% python3 -q
>>> import numpy as np
>>> from numpy import linalg as LA
>>> np.set_printoptions(precision=2, suppress=True, linewidth=200, floatmode="fixed")
>>> def tidy(a):
...     return np.round(a, 2) + 0
... 
>>> feats = np.array([[-5, 3, 7], [0, -5, 3], [-9, 3, -3], [6, 6, -2]])
>>> feats
array([[-5,  3,  7],
       [ 0, -5,  3],
       [-9,  3, -3],
       [ 6,  6, -2]])
>>> proj = feats @ LA.solve(feats.T @ feats, feats.T)
>>> tidy((np.eye(4) - proj) @ feats)
array([[0.00, 0.00, 0.00],
       [0.00, 0.00, 0.00],
       [0.00, 0.00, 0.00],
       [0.00, 0.00, 0.00]])
>>> tidy(np.diag(proj))
array([1.00, 0.38, 0.87, 0.75])
>>> LA.matrix_rank(np.eye(4) - proj)
np.int64(1)
>>> O, vecs = LA.qr(feats[:, :2])[0], LA.qr(feats[:, 2:])[0]
>>> s = LA.svd(O.T @ vecs, compute_uv=False)
>>> tidy(LA.norm(O @ O.T - vecs @ vecs.T, 2))
np.float64(1.0)
>>> tidy(s)
array([0.29])
>>> (s > 0.9).sum()
np.int64(0)
>>> O, r_ = LA.qr(feats)
>>> tidy(np.trace(O @ O.T))
np.float64(3.0)
>>> np.allclose(r_.T @ r_, feats.T @ feats)
True
>>> tidy(O @ r_)
array([[-5.00,  3.00,  7.00],
       [ 0.00, -5.00,  3.00],
       [-9.00,  3.00, -3.00],
       [ 6.00,  6.00, -2.00]])
>>> tidy(abs(r_[0, 0])), tidy(LA.norm(feats[:, 0]))
(np.float64(11.92), np.float64(11.92))
>>> tidy(r_)
array([[11.92, -0.50, -1.68],
       [ 0.00,  8.87, -1.79],
       [ 0.00,  0.00,  8.06]])
>>> tidy(O.T @ O)
array([[1.00, 0.00, 0.00],
       [0.00, 1.00, 0.00],
       [0.00, 0.00, 1.00]])
